$ python -q
>>> import numpy as np
>>> np.set_printoptions(suppress=True, linewidth=100)
>>> J = np.loadtxt("sample12.csv", delimiter=",")
>>> J
array([[-1., -1., -1., -1., -1., -1.],
       [-1., -2., -2., -2., -2., -2.],
       [-1., -2., -3., -3., -3., -3.],
       [-1., -2., -3., -4., -4., -4.],
       [-1., -2., -3., -4., -5., -5.],
       [-1., -2., -3., -4., -5., -6.]])
>>> Y = np.linalg.inv(J)
>>> print(round(np.linalg.det(J) * np.linalg.det(Y), 2))
1.0
>>> round(np.linalg.cond(J), 2)
np.float64(64.89)
>>> round(float(np.linalg.slogdet(J)[0]), 2)
1.0
>>> J @ Y
array([[1., 0., 0., 0., 0., 0.],
       [0., 1., 0., 0., 0., 0.],
       [0., 0., 1., 0., 0., 0.],
       [0., 0., 0., 1., 0., 0.],
       [0., 0., 0., 0., 1., 0.],
       [0., 0., 0., 0., 0., 1.]])
>>> np.round(np.linalg.det(J) * Y, 2)
array([[-2.,  1., -0., -0., -0., -0.],
       [ 1., -2.,  1., -0., -0., -0.],
       [-0.,  1., -2.,  1., -0., -0.],
       [-0., -0.,  1., -2.,  1., -0.],
       [-0., -0., -0.,  1., -2.,  1.],
       [-0., -0., -0., -0.,  1., -1.]])
>>> np.allclose(Y, J.T)
False
>>> (np.abs(Y) > 1e-9).astype(int)
array([[1, 1, 0, 0, 0, 0],
       [1, 1, 1, 0, 0, 0],
       [0, 1, 1, 1, 0, 0],
       [0, 0, 1, 1, 1, 0],
       [0, 0, 0, 1, 1, 1],
       [0, 0, 0, 0, 1, 1]])
>>> evals, V = np.linalg.eigh(J)
>>> np.round(np.linalg.eigvalsh(J @ J), 2)
array([  0.07,   0.1 ,   0.2 ,   0.6 ,   3.95, 296.08])
>>> print(np.round(np.linalg.eigvalsh(J + 3 * np.eye(6)), 2))
[-14.21   1.01   2.23   2.55   2.68   2.73]
>>> np.round(V.T @ J @ V, 2) + 0
array([[-17.21,   0.  ,   0.  ,   0.  ,   0.  ,   0.  ],
       [  0.  ,  -1.99,   0.  ,   0.  ,   0.  ,   0.  ],
       [  0.  ,   0.  ,  -0.77,   0.  ,   0.  ,   0.  ],
       [  0.  ,   0.  ,   0.  ,  -0.45,   0.  ,   0.  ],
       [  0.  ,   0.  ,   0.  ,   0.  ,  -0.32,   0.  ],
       [  0.  ,   0.  ,   0.  ,   0.  ,   0.  ,  -0.27]])
>>> Y = np.array([[3, 2], [1, 0], [1, 1], [3, 0], [0, 3], [2, 1]])
>>> Y.T @ J.T
array([[-10., -17., -23., -28., -30., -32.],
       [ -7., -12., -17., -21., -25., -26.]])
>>> print(np.einsum("ij,ij->i", J, J))
[ 6. 21. 41. 62. 80. 91.]
>>> np.einsum("ij->j", J)
array([ -6., -11., -15., -18., -20., -21.])
>>> Y @ J
Traceback (most recent call last):
  File "<python-input-20>", line 1, in <module>
    Y @ J
    ~~^~~
ValueError: matmul: Input operand 1 has a mismatch in its core dimension 0, with gufunc signature (n?,k),(k,m?)->(n?,m?) (size 6 is different from 2)
>>> left, sig, VT = np.linalg.svd(J, full_matrices=False)
>>> np.round(left.T @ left, 2) + 0
array([[1., 0., 0., 0., 0., 0.],
       [0., 1., 0., 0., 0., 0.],
       [0., 0., 1., 0., 0., 0.],
       [0., 0., 0., 1., 0., 0.],
       [0., 0., 0., 0., 1., 0.],
       [0., 0., 0., 0., 0., 1.]])
>>> np.round(VT @ VT.T, 2) + 0
array([[1., 0., 0., 0., 0., 0.],
       [0., 1., 0., 0., 0., 0.],
       [0., 0., 1., 0., 0., 0.],
       [0., 0., 0., 1., 0., 0.],
       [0., 0., 0., 0., 1., 0.],
       [0., 0., 0., 0., 0., 1.]])
>>> np.round(np.abs(VT[0]), 2)
array([0.13, 0.26, 0.37, 0.46, 0.52, 0.55])
